% python3 -q
>>> import numpy as np
>>> np.set_printoptions(suppress=True, linewidth=160)
>>> tidy = lambda a: np.round(a, 2) + 0
>>> arr = np.load("arr.npy")
>>> arr
array([[ 3,  0,  0,  0,  0,  0,  0,  0],
       [ 0,  0,  0,  0,  0,  0,  0,  0],
       [ 0,  0,  0,  0,  0,  0,  0,  0],
       [ 0,  0,  0,  2,  0,  0,  0,  0],
       [ 0,  0,  0,  0,  3,  0,  0,  0],
       [ 0,  0,  0,  0,  0, -9,  0,  0],
       [ 0,  0,  0,  0,  0,  0, -9,  0],
       [ 0,  0,  0,  0,  0,  0,  0, -5]])
>>> # symmetric, so the eigenvalues are real
>>> U, sv, Vt = np.linalg.svd(arr, full_matrices=False)
>>> (sv > 1e-8).sum()
np.int64(6)
>>> tidy(np.cumsum(sv ** 2) / np.sum(sv ** 2))
array([0.39, 0.78, 0.89, 0.94, 0.98, 1.  , 1.  , 1.  ])
>>> print(U.T @ U)
[[1. 0. 0. 0. 0. 0. 0. 0.]
 [0. 1. 0. 0. 0. 0. 0. 0.]
 [0. 0. 1. 0. 0. 0. 0. 0.]
 [0. 0. 0. 1. 0. 0. 0. 0.]
 [0. 0. 0. 0. 1. 0. 0. 0.]
 [0. 0. 0. 0. 0. 1. 0. 0.]
 [0. 0. 0. 0. 0. 0. 1. 0.]
 [0. 0. 0. 0. 0. 0. 0. 1.]]
>>> tidy(np.sqrt((sv ** 2).sum())), tidy(np.linalg.norm(arr))
(np.float64(14.46), np.float64(14.46))
>>> print(tidy(np.linalg.norm(arr, 2) / np.linalg.norm(arr)))
0.62
>>> [round(float(x), 2) for x in np.linalg.svd(arr, compute_uv=False)[:3]]
[9.0, 9.0, 5.0]
>>> np.linalg.matrix_rank(arr, rtol=0.1)
np.int64(6)
>>> np.prod(np.diag(arr)), tidy(np.linalg.det(arr))
(np.int64(0), np.float64(0.0))
>>> [int(np.linalg.matrix_rank(np.linalg.matrix_power(arr, p))) for p in range(1, 9)]
[6, 6, 6, 6, 6, 6, 6, 6]
>>> print(np.linalg.matrix_rank(arr - arr[0, 0] * np.eye(8)))
6
